% ipython --no-banner

In [1]: import numpy as np

In [2]: import numpy.linalg as la

In [3]: np.set_printoptions(precision=3, suppress=True, linewidth=160)

In [4]: def tidy(a):
   ...:     return np.round(a, 3) + 0
   ...: 

In [5]: J = np.loadtxt("a.csv", delimiter=",")

In [6]: J
Out[6]: 
array([[-1.,  2.,  0.],
       [ 2., -2., -1.],
       [ 2.,  0.,  2.],
       [-7.,  8.,  3.]])

In [7]: x0 = np.array([3, 3, 3])

In [8]: a = np.maximum(J @ x0, 0)

In [9]: a
Out[9]: array([ 3.,  0., 12., 12.])

In [10]: np.flatnonzero(a > 1e-9)
Out[10]: array([0, 2, 3])

In [11]: np.maximum(J @ x0, 0) - np.maximum(-J @ x0, 0)
Out[11]: array([ 3., -3., 12., 12.])

In [12]: J * (a > 1e-9)[:, None]
Out[12]: 
array([[-1.,  2.,  0.],
       [ 0., -0., -0.],
       [ 2.,  0.,  2.],
       [-7.,  8.,  3.]])

In [13]: tidy(np.tanh(J @ x0))
Out[13]: array([ 0.995, -0.995,  1.   ,  1.   ])

In [14]: out = np.c_[J[:, :2] @ np.array([[-2, 3], [0, 1]]), np.array([2, 7, 5, 6])]

In [15]: out
Out[15]: 
array([[  2.,  -1.,   2.],
       [ -4.,   4.,   7.],
       [ -4.,   6.,   5.],
       [ 14., -13.,   6.]])

In [16]: la.matrix_rank(np.c_[J, out])
Out[16]: np.int64(4)

In [17]: tidy(la.norm(la.qr(J)[0].T @ out, axis=0) ** 2 / ((out ** 2).sum(axis=0) + 1e-12))
Out[17]: array([1.   , 1.   , 0.502])

In [18]: x0 = np.array([-4, 4, -1])

In [19]: target = out @ x0

In [20]: tidy(la.solve(out.T @ out, out.T @ target))
Out[20]: array([-4.,  4., -1.])

In [21]: target
Out[21]: array([ -14.,   25.,   35., -114.])

In [22]: tidy(la.pinv(out) @ out)
Out[22]: 
array([[1., 0., 0.],
       [0., 1., 0.],
       [0., 0., 1.]])

In [23]: rng = np.random.default_rng(73256)

In [24]: target = target + 0.02 * rng.normal(size=4)

In [25]: tidy(target)
Out[25]: array([ -14.024,   25.054,   34.958, -113.991])

In [26]: b, *_ = la.lstsq(out, target)

In [27]: tidy(out.T @ (target - out @ b))
Out[27]: array([0., 0., 0.])

In [28]: tidy(b)
Out[28]: array([-4.04 ,  3.96 , -0.992])

In [29]: data = np.array([[-10, 4, -1], [4, -8, -6], [-1, -6, -6]])

In [30]: data
Out[30]: 
array([[-10,   4,  -1],
       [  4,  -8,  -6],
       [ -1,  -6,  -6]])

In [31]: # symmetric

In [32]: left, sig, vt = la.svd(data)

In [33]: tidy(sig)
Out[33]: array([14.61 ,  9.618,  0.228])

In [34]: out = left[:, :2] @ np.diag(sig[:2]) @ vt[:2]

In [35]: la.matrix_rank(out)
Out[35]: np.int64(2)

In [36]: la.matrix_rank(data, rtol=0.05)
Out[36]: np.int64(2)

In [37]: tidy(la.norm(data - out, 2)), tidy(sig[2])
Out[37]: (np.float64(0.228), np.float64(0.228))

In [38]: tidy(out)
Out[38]: 
array([[-10.024,   3.952,  -0.95 ],
       [  3.952,  -8.098,  -5.898],
       [ -0.95 ,  -5.898,  -6.106]])

In [39]: left, sig, vt = la.svd(out)

In [40]: V = vt[:(sig > 1e-8).sum()]

In [41]: x0 = out[1] + 3 * out[2] + rng.integers(2) * np.eye(3)[0]

In [42]: tidy(x0)
Out[42]: array([  1.103, -25.792, -24.217])

In [43]: la.matrix_rank(np.vstack([out, x0]))
Out[43]: np.int64(2)

In [44]: tidy(V.T @ V)
Out[44]: 
array([[ 0.896, -0.212,  0.221],
       [-0.212,  0.571,  0.447],
       [ 0.221,  0.447,  0.533]])

In [45]: tidy(np.diag(V.T @ V))
Out[45]: array([0.896, 0.571, 0.533])

In [46]: tidy(la.norm(x0 - V.T @ V @ x0))
Out[46]: np.float64(0.0)

In [47]: tidy(la.eigvalsh(data).min())
Out[47]: np.float64(-14.61)

In [48]: vals, V = la.eigh(data)

In [49]: x0 = np.array([4, 6, 8])

In [50]: tidy(x0 @ data @ x0 / (x0 @ x0)), tidy(vals[0]), tidy(vals[-1])
Out[50]: (np.float64(-11.034), np.float64(-14.61), np.float64(0.228))

In [51]: (np.sign(V[:, -1].round(6)) == np.sign(V[0, -1].round(6))).astype(int)
Out[51]: array([1, 1, 0])

In [52]: tidy(la.eigvalsh(data[1:, 1:]))
Out[52]: array([-13.083,  -0.917])

In [53]: tidy(V * np.abs(vals) @ V.T)
Out[53]: 
array([[10.048, -3.904,  0.9  ],
       [-3.904,  8.195,  5.796],
       [ 0.9  ,  5.796,  6.212]])

In [54]: vals, V = la.eig(data)

In [55]: tidy(data @ V[:, 0] - vals[0] * V[:, 0])
Out[55]: array([0., 0., 0.])

In [56]: tidy(np.sort(la.eigvals(data @ data)))
Out[56]: array([  0.052,  92.51 , 213.438])

In [57]: tidy(np.prod(vals))
Out[57]: np.float64(32.0)

In [58]: tidy(vals)
Out[58]: array([  0.228,  -9.618, -14.61 ])

In [59]: O, _ = la.qr(np.array([[1.0, -0.5, -1.1], [-0.5, -2.1, 0.2], [1.5, 1.9, -0.6]]))

In [60]: V, _ = la.qr(np.array([[0.8, 1.0, -0.6, -0.3],
    ...:     [-1.0, -0.5, -0.2, 0.3],
    ...:     [-0.5, 0.8, 0.3, 0.4],
    ...:     [-1.1, -1.2, 1.5, 0.3]]))

In [61]: sig = 20 * 0.9 ** np.arange(3)

In [62]: mat = O[:, :3] * sig @ V[:3]

In [63]: tidy(mat)
Out[63]: 
array([[ -4.32 ,  12.912,  -5.341, -10.708],
       [ -6.91 ,  -8.633, -13.372,  -1.867],
       [ 11.91 ,  -3.41 ,   0.884, -14.108]])

In [64]: tidy(mat.ravel(order="F"))
Out[64]: array([ -4.32 ,  -6.91 ,  11.91 ,  12.912,  -8.633,  -3.41 ,  -5.341, -13.372,   0.884, -10.708,  -1.867, -14.108])

In [65]: tidy(mat.reshape(2, -1))
Out[65]: 
array([[ -4.32 ,  12.912,  -5.341, -10.708,  -6.91 ,  -8.633],
       [-13.372,  -1.867,  11.91 ,  -3.41 ,   0.884, -14.108]])

In [66]: blk = mat.reshape(3, 2, -1)

In [67]: tidy(blk[:, 0])
Out[67]: 
array([[-4.32 , 12.912],
       [-6.91 , -8.633],
       [11.91 , -3.41 ]])

In [68]: tidy(mat.sum(axis=0))
Out[68]: array([  0.681,   0.869, -17.829, -26.683])

In [69]: tidy(np.abs(mat).max())
Out[69]: np.float64(14.108)

In [70]: np.count_nonzero(mat)
Out[70]: np.int64(12)

In [71]: tidy(la.norm(mat))
Out[71]: np.float64(31.408)

In [72]: mat.shape
Out[72]: (3, 4)

In [73]: tidy(la.svd(mat, compute_uv=False))
Out[73]: array([20. , 18. , 16.2])

In [74]: W = np.array([[7, -3, -8, -8], [8, -3, 3, 4], [-9, -6, 4, 7], [-3, 9, -2, -9]])

In [75]: b = np.array([-1, -3, -3, 3])

In [76]: hid = np.maximum(mat @ W + b, 0)

In [77]: tidy(hid)
Out[77]: 
array([[152.255,   0.   ,  70.345, 148.192],
       [  7.512, 107.054,   0.   ,   0.   ],
       [ 89.465,   0.   ,   0.   ,  27.236]])

In [78]: cent = np.array([[-2, 1], [2, 0], [-1, 1], [1, 1]])

In [79]: W @ cent
Out[79]: 
array([[-20,  -9],
       [-21,  15],
       [  9,   2],
       [ 17, -14]])

In [80]: out = np.array([[-6, -2], [-6, -3]])

In [81]: cent = np.kron(out, mat)

In [82]: cent.shape
Out[82]: (6, 8)

In [83]: W0 = np.load("w.npy")

In [84]: tidy(W0)
Out[84]: 
array([[ 0.11 , -0.623,  1.001, -1.612],
       [ 1.762,  0.291,  0.762,  0.481],
       [-0.881, -0.196,  1.509,  0.953],
       [-0.33 ,  1.868,  0.373, -0.512]])

In [85]: left, sig, vt = la.svd(W0, full_matrices=False)

In [86]: tidy(left.T @ W0 @ vt.T)
Out[86]: 
array([[2., 0., 0., 0.],
       [0., 2., 0., 0.],
       [0., 0., 2., 0.],
       [0., 0., 0., 2.]])

In [87]: np.allclose(left * sig @ vt, W0)
Out[87]: True

In [88]: (sig > 1e-8).sum()
Out[88]: np.int64(4)

In [89]: tidy(sig / sig[0])
Out[89]: array([1., 1., 1., 1.])

In [90]: left.shape, sig.shape, vt.shape
Out[90]: ((4, 4), (4,), (4, 4))

In [91]: u = np.array([4, 9, 6, -3])

In [92]: out = W0 + np.outer(u, np.eye(4)[3])

In [93]: la.matrix_rank(out - W0)
Out[93]: np.int64(1)

In [94]: tidy(out)
Out[94]: 
array([[ 0.11 , -0.623,  1.001,  2.388],
       [ 1.762,  0.291,  0.762,  9.481],
       [-0.881, -0.196,  1.509,  6.953],
       [-0.33 ,  1.868,  0.373, -3.512]])

In [95]: tidy(la.det(out) / la.det(W0)), tidy(1 + la.solve(W0, u)[3])
Out[95]: (np.float64(2.283), np.float64(2.283))

In [96]: la.matrix_rank(la.inv(out) - la.inv(W0), tol=1e-8)
Out[96]: np.int64(1)

In [97]: O = out.astype(float).copy()

In [98]: for j in range(4):
    ...:     O[:, j] -= O[:, :j] @ (O[:, :j].T @ O[:, j])
    ...:     O[:, j] /= la.norm(O[:, j])
    ...: 

In [99]: tidy(O.T @ out)
Out[99]: 
array([[ 2.   ,  0.   ,  0.   ,  6.   ],
       [ 0.   ,  2.   ,  0.   , -3.326],
       [ 0.   ,  0.   ,  2.   ,  9.399],
       [ 0.   ,  0.   ,  0.   ,  4.567]])

In [100]: tidy(O.T @ O)
Out[100]: 
array([[1., 0., 0., 0.],
       [0., 1., 0., 0.],
       [0., 0., 1., 0.],
       [0., 0., 0., 1.]])

In [101]: tidy(la.det(W0.T))
Out[101]: np.float64(-16.0)

In [102]: ang = np.radians(30)

In [103]: Rm = np.eye(4)

In [104]: Rm[0, 0] = Rm[2, 2] = np.cos(ang)

In [105]: Rm[0, 2], Rm[2, 0] = -np.sin(ang), np.sin(ang)

In [106]: tidy(Rm)
Out[106]: 
array([[ 0.866,  0.   , -0.5  ,  0.   ],
       [ 0.   ,  1.   ,  0.   ,  0.   ],
       [ 0.5  ,  0.   ,  0.866,  0.   ],
       [ 0.   ,  0.   ,  0.   ,  1.   ]])

In [107]: out = W0 @ Rm.T

In [108]: tidy(la.det(Rm)), tidy(np.trace(Rm))
Out[108]: (np.float64(1.0), np.float64(3.732))

In [109]: tidy(np.abs(out - W0).max(axis=0))
Out[109]: array([0.637, 0.   , 0.779, 0.   ])

In [110]: np.allclose(W0 @ W0.T, out @ out.T)
Out[110]: True

In [111]: tidy(out)
Out[111]: 
array([[-0.405, -0.623,  0.922, -1.612],
       [ 1.144,  0.291,  1.541,  0.481],
       [-1.517, -0.196,  0.867,  0.953],
       [-0.473,  1.868,  0.158, -0.512]])

In [112]: m1 = np.load("block19.npy")

In [113]: m1
Out[113]: 
array([[ 0,  0,  0],
       [ 0,  5,  4],
       [ 0,  0,  0],
       [ 2,  5,  4],
       [ 0,  0,  0],
       [ 0,  0,  0],
       [ 2, -4, -5],
       [ 2, -4, -5],
       [ 2, -4, -5],
       [ 4,  6,  3],
       [ 0,  0,  0],
       [ 0,  5,  4],
       [ 2,  1, -1],
       [ 0,  0,  0],
       [ 0,  0,  0],
       [ 4,  1, -1],
       [ 0,  0,  0],
       [ 2, -4, -5],
       [ 0,  5,  4],
       [ 0,  0,  0]])

In [114]: # row 2 repeats row 0

In [115]: x0 = np.array([1, 1, 2])

In [116]: target = m1 @ x0

In [117]: b, lr = np.zeros(3), 1 / la.norm(m1, 2) ** 2

In [118]: for i in range(4):
     ...:     b -= lr * m1.T @ (m1 @ b - target)
     ...:     if i % 1 == 0: print(i, round(la.norm(m1 @ b - target), 3))
     ...: 
0 4.578
1 3.801
2 3.177
3 2.678

In [119]: tidy(la.cond(m1))
Out[119]: np.float64(19.254)

In [120]: tidy(b)
Out[120]: array([0.261, 1.607, 1.307])
